$ python -q
>>> import numpy as np
>>> from numpy import linalg as LA
>>> np.set_printoptions(suppress=True, linewidth=100)
>>> X = np.load("a.npy")
>>> X
array([[ 1,  0,  2, -3, -1, -3,  0],
       [ 0, -1,  2,  2,  3, -2, -1],
       [ 0,  0,  2,  0,  0, -2, -1],
       [ 0,  0,  0,  0,  2, -1,  3],
       [ 0,  0,  0,  0,  2, -2, -2],
       [ 0,  0,  0,  0,  0,  2,  2],
       [ 0,  0,  0,  0,  0,  0,  1]])
>>> U, sv, vt = LA.svd(X)
>>> V = vt[:(sv > 1e-8).sum()]
>>> rng = np.random.default_rng(341986)
>>> vec = X[1] + -3 * X[5] + rng.integers(2) * np.eye(7)[1]
>>> vec
array([ 0., -1.,  2.,  2.,  3., -8., -7.])
>>> LA.matrix_rank(np.vstack([X, vec]))
np.int64(6)
>>> np.round(V.T @ V, 2) + 0
array([[ 0.36, -0.43,  0.  , -0.21,  0.  ,  0.  ,  0.  ],
       [-0.43,  0.71,  0.  , -0.14,  0.  ,  0.  ,  0.  ],
       [ 0.  ,  0.  ,  1.  ,  0.  ,  0.  ,  0.  ,  0.  ],
       [-0.21, -0.14,  0.  ,  0.93,  0.  ,  0.  ,  0.  ],
       [ 0.  ,  0.  ,  0.  ,  0.  ,  1.  ,  0.  ,  0.  ],
       [ 0.  ,  0.  ,  0.  ,  0.  ,  0.  ,  1.  ,  0.  ],
       [ 0.  ,  0.  ,  0.  ,  0.  ,  0.  ,  0.  ,  1.  ]])
>>> np.allclose(V.T @ V @ vec, vec)
True
>>> U, sv, vt = LA.svd(X)
>>> sv.round(2) + 0
array([6.6 , 4.95, 4.16, 2.15, 0.92, 0.48, 0.  ])
>>> B = U[:, :6] @ np.diag(sv[:6]) @ vt[:6]
>>> round(float(np.abs(X - B).max()), 2)
0.0
>>> round(float(LA.norm(X - B) / LA.norm(X)), 2)
0.0
>>> round(float(LA.norm(X, 2) / LA.norm(X)), 2)
0.69
>>> U, sv, vt = LA.svd(X, full_matrices=False)
>>> np.round(vt @ vt.T, 2) + 0
array([[1., 0., 0., 0., 0., 0., 0.],
       [0., 1., 0., 0., 0., 0., 0.],
       [0., 0., 1., 0., 0., 0., 0.],
       [0., 0., 0., 1., 0., 0., 0.],
       [0., 0., 0., 0., 1., 0., 0.],
       [0., 0., 0., 0., 0., 1., 0.],
       [0., 0., 0., 0., 0., 0., 1.]])
>>> np.round(U.T @ U, 2) + 0
array([[1., 0., 0., 0., 0., 0., 0.],
       [0., 1., 0., 0., 0., 0., 0.],
       [0., 0., 1., 0., 0., 0., 0.],
       [0., 0., 0., 1., 0., 0., 0.],
       [0., 0., 0., 0., 1., 0., 0.],
       [0., 0., 0., 0., 0., 1., 0.],
       [0., 0., 0., 0., 0., 0., 1.]])
>>> round(float(np.sqrt((sv ** 2).sum())), 2), np.round(LA.norm(X), 2)
(9.54, np.float64(9.54))
>>> np.round(np.abs(vt[0]), 2)
array([0.07, 0.09, 0.43, 0.03, 0.34, 0.74, 0.37])
>>> np.round(np.cumsum(sv ** 2) / np.sum(sv ** 2), 2)
array([0.48, 0.75, 0.94, 0.99, 1.  , 1.  , 1.  ])
>>> np.allclose(U * sv @ vt, X)
True
>>> sv.round(2) + 0
array([6.6 , 4.95, 4.16, 2.15, 0.92, 0.48, 0.  ])
>>> w1 = np.array([[1, 0, 0, 2, 1, 3],
...     [1, 0, 2, 1, 0, 1],
...     [1, 0, 0, 2, 3, 0],
...     [3, 2, 3, 1, 3, 1],
...     [3, 0, 1, 3, 3, 0],
...     [1, 0, 0, 1, 3, 3],
...     [3, 2, 0, 0, 0, 2]])
>>> c = np.array([2, -7, -2, 0, -1, -2])
>>> H = np.maximum(X @ w1 + c, 0)
>>> np.round((H > 0).mean(axis=0), 2)
array([0.57, 0.  , 0.14, 0.71, 0.43, 0.29])
>>> H
array([[ 0,  0,  0,  0,  0,  0],
       [13,  0,  5, 12, 14,  0],
       [ 0,  0,  0,  2,  0,  0],
       [16,  0,  0,  5,  2,  1],
       [ 0,  0,  0,  4,  0,  0],
       [10,  0,  0,  2,  5,  8],
       [ 5,  0,  0,  0,  0,  0]])
>>> (H > 0).astype(int)
array([[0, 0, 0, 0, 0, 0],
       [1, 0, 1, 1, 1, 0],
       [0, 0, 0, 1, 0, 0],
       [1, 0, 0, 1, 1, 1],
       [0, 0, 0, 1, 0, 0],
       [1, 0, 0, 1, 1, 1],
       [1, 0, 0, 0, 0, 0]])
>>> cent = np.array([[3, 1, 1], [3, 2, 2], [3, 1, 1], [3, 3, 1], [0, 1, 3], [3, 2, 3]])
>>> H @ cent
array([[ 0,  0,  0],
       [90, 68, 72],
       [ 6,  6,  2],
       [66, 35, 30],
       [12, 12,  4],
       [60, 37, 51],
       [15,  5,  5]])
>>> w1 @ cent
array([[18, 14, 15],
       [15,  8,  7],
       [ 9, 10, 12],
       [30, 18, 23],
       [21, 16, 16],
       [15, 13, 20],
       [21, 11, 13]])
>>> mat = np.array([[1, -2, 4, -8],
...     [1, -1, 1, -1],
...     [1, 0, 0, 0],
...     [1, 1, 1, 1],
...     [1, 2, 4, 8]])
>>> mat
array([[ 1, -2,  4, -8],
       [ 1, -1,  1, -1],
       [ 1,  0,  0,  0],
       [ 1,  1,  1,  1],
       [ 1,  2,  4,  8]])
>>> B = mat[0, 0] * mat[1:] - np.outer(mat[1:, 0], mat[0])
>>> B
array([[ 0,  1, -3,  7],
       [ 0,  2, -4,  8],
       [ 0,  3, -3,  9],
       [ 0,  4,  0, 16]])
>>> np.flatnonzero(~B.round(6).any(axis=1))
array([], dtype=int64)
>>> K = np.loadtxt("m.csv", delimiter=",")
>>> K.round(2)
array([[  4.03,  -0.79,  11.22,  17.94, -14.41,   7.51],
       [ -0.95,  -1.18,   6.2 ,  13.04,  -8.89,   8.88],
       [ -0.56,  -3.73,   3.88,   9.47,  -6.15,   3.73],
       [ -7.41,  -1.27,  -5.38,   0.43,   2.26,   6.17],
       [ -3.03,  -5.83, -11.74,  -9.77,   7.99,  -9.96],
       [ -6.72,  -6.24,  -5.75,  -1.3 ,   4.22,   0.25],
       [  4.78,   2.12,  -7.59,  -5.13,  -0.36,  -8.74],
       [-12.6 ,  -9.49,   4.11,  12.02,  -1.09,  14.34],
       [  0.02,  -1.88, -13.65, -12.19,   7.3 , -12.07],
       [ -5.1 ,  -0.39,   1.37,   8.38,  -4.16,  10.44],
       [  6.97,   2.49,   8.21,  14.04, -13.94,   3.87]])
>>> def softmax(z):
...     e = np.exp(z - z.max(axis=-1, keepdims=True))
...     return e / e.sum(axis=-1, keepdims=True)
... 
>>> np.round(softmax(K[9] + 3), 2) + 0
array([0.  , 0.  , 0.  , 0.11, 0.  , 0.89])
>>> scores = K @ K.T / np.sqrt(6)
>>> np.round(softmax(scores)[9] @ K, 2)
array([-12.6 ,  -9.49,   4.11,  12.02,  -1.09,  14.34])
>>> np.round(softmax(scores + np.triu(np.full(scores.shape, -np.inf), 1)), 2) + 0
array([[1.  , 0.  , 0.  , 0.  , 0.  , 0.  , 0.  , 0.  , 0.  , 0.  , 0.  ],
       [1.  , 0.  , 0.  , 0.  , 0.  , 0.  , 0.  , 0.  , 0.  , 0.  , 0.  ],
       [1.  , 0.  , 0.  , 0.  , 0.  , 0.  , 0.  , 0.  , 0.  , 0.  , 0.  ],
       [0.  , 0.  , 0.  , 1.  , 0.  , 0.  , 0.  , 0.  , 0.  , 0.  , 0.  ],
       [0.  , 0.  , 0.  , 0.  , 1.  , 0.  , 0.  , 0.  , 0.  , 0.  , 0.  ],
       [0.  , 0.  , 0.  , 0.  , 1.  , 0.  , 0.  , 0.  , 0.  , 0.  , 0.  ],
       [0.  , 0.  , 0.  , 0.  , 0.97, 0.  , 0.03, 0.  , 0.  , 0.  , 0.  ],
       [0.  , 0.  , 0.  , 0.  , 0.  , 0.  , 0.  , 1.  , 0.  , 0.  , 0.  ],
       [0.  , 0.  , 0.  , 0.  , 0.  , 0.  , 0.  , 0.  , 1.  , 0.  , 0.  ],
       [0.  , 0.  , 0.  , 0.  , 0.  , 0.  , 0.  , 1.  , 0.  , 0.  , 0.  ],
       [1.  , 0.  , 0.  , 0.  , 0.  , 0.  , 0.  , 0.  , 0.  , 0.  , 0.  ]])
>>> np.round(softmax(scores), 2) + 0
array([[1., 0., 0., 0., 0., 0., 0., 0., 0., 0., 0.],
       [1., 0., 0., 0., 0., 0., 0., 0., 0., 0., 0.],
       [1., 0., 0., 0., 0., 0., 0., 0., 0., 0., 0.],
       [0., 0., 0., 0., 0., 0., 0., 1., 0., 0., 0.],
       [0., 0., 0., 0., 0., 0., 0., 0., 1., 0., 0.],
       [0., 0., 0., 0., 1., 0., 0., 0., 0., 0., 0.],
       [0., 0., 0., 0., 0., 0., 0., 0., 1., 0., 0.],
       [0., 0., 0., 0., 0., 0., 0., 1., 0., 0., 0.],
       [0., 0., 0., 0., 0., 0., 0., 0., 1., 0., 0.],
       [0., 0., 0., 0., 0., 0., 0., 1., 0., 0., 0.],
       [1., 0., 0., 0., 0., 0., 0., 0., 0., 0., 0.]])
>>> U, sv, vt = LA.svd(K)
>>> sv.round(2) + 0
array([55.27, 28.03, 12.79,  7.98,  0.  ,  0.  ])
>>> np.argmax(sv[:-1] / (sv[1:] + 1e-6)) + 1
np.int64(4)
>>> B = U[:, :4] @ np.diag(sv[:4]) @ vt[:4]
>>> round(LA.norm(K - B, 2), 2), round(sv[4], 2)
(np.float64(0.0), np.float64(0.0))
>>> B.round(2)
array([[  4.03,  -0.79,  11.22,  17.94, -14.41,   7.51],
       [ -0.95,  -1.18,   6.2 ,  13.04,  -8.89,   8.88],
       [ -0.56,  -3.73,   3.88,   9.47,  -6.15,   3.73],
       [ -7.41,  -1.27,  -5.38,   0.43,   2.26,   6.17],
       [ -3.03,  -5.83, -11.74,  -9.77,   7.99,  -9.96],
       [ -6.72,  -6.24,  -5.75,  -1.3 ,   4.22,   0.25],
       [  4.78,   2.12,  -7.59,  -5.13,  -0.36,  -8.74],
       [-12.6 ,  -9.49,   4.11,  12.02,  -1.09,  14.34],
       [  0.02,  -1.88, -13.65, -12.19,   7.3 , -12.07],
       [ -5.1 ,  -0.39,   1.37,   8.38,  -4.16,  10.44],
       [  6.97,   2.49,   8.21,  14.04, -13.94,   3.87]])
>>> LA.matrix_rank(K, rtol=0.05)
np.int64(4)
>>> round(LA.norm(K - B) / LA.norm(K), 2)
np.float64(0.0)
>>> LA.matrix_rank(B)
np.int64(4)
>>> U, sv, vt = LA.svd(B)
>>> V = vt[:(sv > 1e-8).sum()]
>>> vec = B[0] + -3 * B[10] + rng.integers(2) * np.eye(6)[1]
>>> vec.round(2)
array([-16.87,  -8.26, -13.42, -24.2 ,  27.41,  -4.11])
>>> np.round(LA.norm(vec - V.T @ V @ vec), 2)
np.float64(0.0)
>>> np.round(np.diag(V.T @ V), 2)
array([0.49, 0.78, 0.94, 0.56, 0.52, 0.71])
>>> np.allclose(V.T @ V @ vec, vec)
True
>>> vec = np.array([9, 4, 0, 8, 4, 9])
>>> h1 = np.maximum(K @ vec, 0)
>>> np.round(K.T @ h1, 2)
array([  360.81,  -838.16,  4950.65,  9678.76, -7058.08,  5489.73])
>>> np.round(np.maximum(K @ vec, 0) - np.maximum(-K @ vec, 0), 2)
array([ 186.59,  135.4 ,   64.82,   -3.71, -186.36,  -76.72,  -69.67,   69.49, -184.3 ,   96.86,
        164.13])
>>> E = np.load("out7.npy")
>>> E
array([[ 1,  4,  4,  5, -5, -5, -2],
       [-3,  0, -3,  0,  5,  4, -2],
       [ 1, -2, 39,  5,  4,  4, -3],
       [ 4,  3,  4, 16,  1,  2,  3],
       [ 0,  3,  2, -2, -1,  1,  1],
       [-5, -1,  3, -1, -1, 44, -3],
       [ 1,  4, -4, -2, -4, -5, 36]])
>>> B = mat / np.sqrt((mat ** 2).mean(axis=1, keepdims=True))
>>> LA.matrix_rank(B) == LA.matrix_rank(mat)
np.True_
>>> LA.matrix_rank(mat - mat.mean(axis=1, keepdims=True))
np.int64(3)
>>> w1 = np.array([[1, 1, 1],
...     [3, -2, 2],
...     [-3, 2, -2],
...     [0, -3, -3],
...     [1, -2, -2],
...     [0, -1, 0],
...     [-2, -1, -2]])
>>> c = np.array([2, 0, -3])
>>> H = np.maximum(E @ w1 + c, 0)
>>> LA.matrix_rank(H)
np.int64(3)
>>> H
array([[ 2,  3,  0],
       [17,  0,  0],
       [ 0, 59,  0],
       [ 0,  0,  0],
       [ 2,  4,  5],
       [ 0,  0,  0],
       [ 0,  0,  0]])
>>> cent = np.array([[-2, 1, 2], [0, -2, -2], [0, 1, -1]])
>>> w1 @ cent
array([[-2,  0, -1],
       [-6,  9,  8],
       [ 6, -9, -8],
       [ 0,  3,  9],
       [-2,  3,  8],
       [ 0,  2,  2],
       [ 4, -2,  0]])
>>> H @ cent
array([[  -4,   -4,   -2],
       [ -34,   17,   34],
       [   0, -118, -118],
       [   0,    0,    0],
       [  -4,   -1,   -9],
       [   0,    0,    0],
       [   0,    0,    0]])
>>> r0 = np.array([2, 3, 2, 0, 0, 3, 2])
>>> B = E + np.outer(r0, np.eye(7)[1])
>>> LA.matrix_rank(B - E)
np.int64(1)
>>> LA.matrix_rank(LA.inv(B) - LA.inv(E), tol=1e-8)
np.int64(1)
>>> m1 = np.loadtxt("block3.csv", delimiter=",")
>>> m1.round(2)
array([[-0.61,  0.04, -0.04, -0.79],
       [ 0.49, -0.58,  0.39, -0.44],
       [ 0.12, -0.37, -0.9 , -0.07],
       [ 0.37,  0.7 , -0.12, -0.26],
       [-0.49, -0.2 ,  0.12,  0.33]])
>>> w1 = np.array([[3, -1], [-1, 0], [3, -3], [1, -2]])
>>> c = np.array([3, 2])
>>> H = np.maximum(m1 @ w1 + c, 0)
>>> (H > 0).astype(int)
array([[1, 1],
       [1, 1],
       [1, 1],
       [1, 1],
       [1, 1]])
>>> LA.matrix_rank(H)
np.int64(2)
>>> H.round(2)
array([[0.22, 4.31],
       [5.77, 1.23],
       [0.95, 4.74],
       [2.77, 2.52],
       [2.43, 1.46]])
>>> cent = np.array([[0, 0, 0], [-2, 1, 0]])
>>> w1 @ cent
array([[ 2, -1,  0],
       [ 0,  0,  0],
       [ 6, -3,  0],
       [ 4, -2,  0]])
>>> O = H.astype(float).copy()
>>> for j in range(2):
...     O[:, j] -= O[:, :j] @ (O[:, :j].T @ O[:, j])
...     O[:, j] /= LA.norm(O[:, j])
... 
>>> O.round(2)
array([[ 0.03,  0.67],
       [ 0.83, -0.25],
       [ 0.14,  0.68],
       [ 0.4 ,  0.19],
       [ 0.35,  0.05]])
>>> proj = m1 @ LA.solve(m1.T @ m1, m1.T)
>>> np.round(proj @ m1[:, 3], 2)
array([-0.79, -0.44, -0.07, -0.26,  0.33])
>>> LA.matrix_rank(np.eye(5) - proj)
np.int64(1)
>>> proj.round(2) + 0
array([[ 1.  ,  0.01,  0.  ,  0.02,  0.02],
       [ 0.01,  0.92, -0.04, -0.16, -0.22],
       [ 0.  , -0.04,  0.98, -0.08, -0.12],
       [ 0.02, -0.16, -0.08,  0.71, -0.42],
       [ 0.02, -0.22, -0.12, -0.42,  0.4 ]])
>>> r = LA.matrix_rank(proj)
>>> r
np.int64(4)
>>> null = LA.svd(proj)[2][r:].T
>>> null.shape
(5, 1)
>>> np.allclose(proj @ null, 0)
True
>>> np.round(null @ null.T, 2) + 0
array([[ 0.  , -0.01,  0.  , -0.02, -0.02],
       [-0.01,  0.08,  0.04,  0.16,  0.22],
       [ 0.  ,  0.04,  0.02,  0.08,  0.12],
       [-0.02,  0.16,  0.08,  0.29,  0.42],
       [-0.02,  0.22,  0.12,  0.42,  0.6 ]])
>>> [int(LA.matrix_rank(np.delete(proj, i, axis=0))) for i in range(5)]
[4, 4, 4, 4, 4]
>>> LA.matrix_rank(proj.T @ proj), LA.matrix_rank(proj @ proj.T)
(np.int64(4), np.int64(4))
>>> [int(LA.matrix_rank(proj[:i])) for i in range(1, len(proj) + 1)]
[1, 2, 3, 4, 4]
>>> B = np.array([[2, -1], [-3, 3]])
>>> cent = np.array([[-1, 3, 3], [3, 2, 1], [-3, 1, 3]])
>>> data = np.kron(B, cent)
>>> data
array([[-2,  6,  6,  1, -3, -3],
       [ 6,  4,  2, -3, -2, -1],
       [-6,  2,  6,  3, -1, -3],
       [ 3, -9, -9, -3,  9,  9],
       [-9, -6, -3,  9,  6,  3],
       [ 9, -3, -9, -9,  3,  9]])
>>> vec = np.array([5, 2, -3, 5, 4, -5])
>>> target = data @ vec
>>> c, lr = np.zeros(6), 1 / LA.norm(data, 2) ** 2
>>> for i in range(8):
...     c -= lr * data.T @ (data @ c - target)
...     if i % 2 == 0: print(i, round(LA.norm(data @ c - target), 2))
... 
0 27.25
2 26.55
4 25.87
6 25.21
>>> round(LA.cond(data), 2)
np.float64(76.93)
>>> c.round(2)
array([ 0.49, -0.14, -0.25,  0.55,  0.03, -0.36])
